In [1]: import numpy as np

In [2]: import numpy.linalg as la

In [3]: np.set_printoptions(precision=2, suppress=True, linewidth=200)

In [4]: def rd(a):
   ...:     return np.round(a, 2) + 0
   ...: 

In [5]: u = np.array([1, 0, 2, 2])

In [6]: X = u[np.abs(np.subtract.outer(np.arange(4), np.arange(4)))]

In [7]: X
Out[7]: 
array([[1, 0, 2, 2],
       [0, 1, 0, 2],
       [2, 0, 1, 0],
       [2, 2, 0, 1]])

In [8]: vec = np.array([1, 1, 2, 1])

In [9]: y = X @ vec

In [10]: beta, lr = np.zeros(4), 1 / la.norm(X, 2) ** 2

In [11]: for i in range(12):
    ...:     beta -= lr * X.T @ (X @ beta - y)
    ...:     if i % 2 == 0: print(i, round(la.norm(X @ beta - y), 2))
    ...: 
0 1.17
2 0.64
4 0.4
6 0.29
8 0.26
10 0.25

In [12]: rd(beta)
Out[12]: array([1.38, 0.4 , 1.38, 1.38])

In [13]: A2 = la.inv(X)

In [14]: rd(A2)
Out[14]: 
array([[-0.6,  0.8,  1.2, -0.4],
       [ 0.8, -1.4, -1.6,  1.2],
       [ 1.2, -1.6, -1.4,  0.8],
       [-0.4,  1.2,  0.8, -0.6]])

In [15]: rd(la.slogdet(X)[0])
Out[15]: np.float64(1.0)

In [16]: rd(la.det(X) * la.det(A2))
Out[16]: np.float64(1.0)

In [17]: t = np.deg2rad(30)

In [18]: E = np.eye(3)

In [19]: E[np.ix_([2, 0], [2, 0])] = [[np.cos(t), -np.sin(t)], [np.sin(t), np.cos(t)]]

In [20]: rd(E)
Out[20]: 
array([[ 0.87,  0.  ,  0.5 ],
       [ 0.  ,  1.  ,  0.  ],
       [-0.5 ,  0.  ,  0.87]])

In [21]: # orthonormal columns

In [22]: O = E.astype(float).copy()

In [23]: for j in range(3):
    ...:     O[:, j] -= O[:, :j] @ (O[:, :j].T @ O[:, j])
    ...:     O[:, j] /= la.norm(O[:, j])
    ...: 

In [24]: rd(O)
Out[24]: 
array([[ 0.87,  0.  ,  0.5 ],
       [ 0.  ,  1.  ,  0.  ],
       [-0.5 ,  0.  ,  0.87]])

In [25]: rd(O.T @ O)
Out[25]: 
array([[1., 0., 0.],
       [0., 1., 0.],
       [0., 0., 1.]])

In [26]: rd(O.T @ E)
Out[26]: 
array([[1., 0., 0.],
       [0., 1., 0.],
       [0., 0., 1.]])

In [27]: u, r1 = E[2], E[1]

In [28]: u @ u
Out[28]: np.float64(1.0)

In [29]: u @ r1
Out[29]: np.float64(0.0)

In [30]: p = (u @ r1) / (u @ u) * u

In [31]: rd(np.outer(u, r1))
Out[31]: 
array([[ 0.  , -0.5 ,  0.  ],
       [ 0.  ,  0.  ,  0.  ],
       [ 0.  ,  0.87,  0.  ]])

In [32]: (r1 - p) @ u
Out[32]: np.float64(0.0)

In [33]: la.matrix_rank(np.outer(u, r1))
Out[33]: np.int64(1)

In [34]: A2 = E / np.sqrt((E ** 2).mean(axis=1, keepdims=True))

In [35]: la.matrix_rank(E - E.mean(axis=1, keepdims=True))
Out[35]: np.int64(2)

In [36]: rd(E - E.mean(axis=1, keepdims=True))
Out[36]: 
array([[ 0.41, -0.46,  0.04],
       [-0.33,  0.67, -0.33],
       [-0.62, -0.12,  0.74]])

In [37]: la.matrix_rank(A2) == la.matrix_rank(E)
Out[37]: np.True_

In [38]: rd(A2[2])
Out[38]: array([-0.87,  0.  ,  1.5 ])
